In [1]: import numpy as np

In [2]: np.set_printoptions(precision=3, suppress=True, linewidth=120, floatmode="fixed")

In [3]: W0 = np.load("layer18.npy")

In [4]: W0
Out[4]: 
array([[0, 0, 0, 0, 2],
       [0, 2, 0, 0, 0],
       [0, 0, 2, 0, 0],
       [0, 0, 0, 0, 0],
       [0, 0, 0, 2, 0]])

In [5]: # splits into 3 blocks

In [6]: round(np.linalg.det(W0), 3)
Out[6]: np.float64(0.0)

In [7]: M = np.load("block9.npy")

In [8]: M
Out[8]: 
array([[ 0.886,  0.486,  0.416, -1.569,  0.199],
       [ 0.486,  1.788, -0.193,  0.673, -0.078],
       [ 0.416, -0.193,  1.366,  0.101,  0.308],
       [-1.569,  0.673,  0.101, -0.700,  0.666],
       [ 0.199, -0.078,  0.308,  0.666,  1.660]])

In [9]: np.kron(np.eye(2, dtype=int), M)
Out[9]: 
array([[ 0.886,  0.486,  0.416, -1.569,  0.199,  0.000,  0.000,  0.000, -0.000,  0.000],
       [ 0.486,  1.788, -0.193,  0.673, -0.078,  0.000,  0.000, -0.000,  0.000, -0.000],
       [ 0.416, -0.193,  1.366,  0.101,  0.308,  0.000, -0.000,  0.000,  0.000,  0.000],
       [-1.569,  0.673,  0.101, -0.700,  0.666, -0.000,  0.000,  0.000, -0.000,  0.000],
       [ 0.199, -0.078,  0.308,  0.666,  1.660,  0.000, -0.000,  0.000,  0.000,  0.000],
       [ 0.000,  0.000,  0.000, -0.000,  0.000,  0.886,  0.486,  0.416, -1.569,  0.199],
       [ 0.000,  0.000, -0.000,  0.000, -0.000,  0.486,  1.788, -0.193,  0.673, -0.078],
       [ 0.000, -0.000,  0.000,  0.000,  0.000,  0.416, -0.193,  1.366,  0.101,  0.308],
       [-0.000,  0.000,  0.000, -0.000,  0.000, -1.569,  0.673,  0.101, -0.700,  0.666],
       [ 0.000, -0.000,  0.000,  0.000,  0.000,  0.199, -0.078,  0.308,  0.666,  1.660]])

In [10]: np.einsum("ii->", M)
Out[10]: np.float64(5.0)

In [11]: np.poly(M)
Out[11]: array([  1.000,  -5.000,   3.998,  16.011, -32.019,  16.010])

In [12]: round(np.einsum("ij,ji->", M, M), 3)
Out[12]: np.float64(17.004)

In [13]: np.linalg.eigvals(M)
Out[13]: array([-2.001,  1.000,  2.000,  2.000,  2.001])

In [14]: round(np.linalg.det(M[::-1]), 3)
Out[14]: np.float64(-16.01)

In [15]: round(np.linalg.det(2 * M), 3), round(float(np.linalg.det(M)), 3)
Out[15]: (np.float64(-512.306), -16.01)
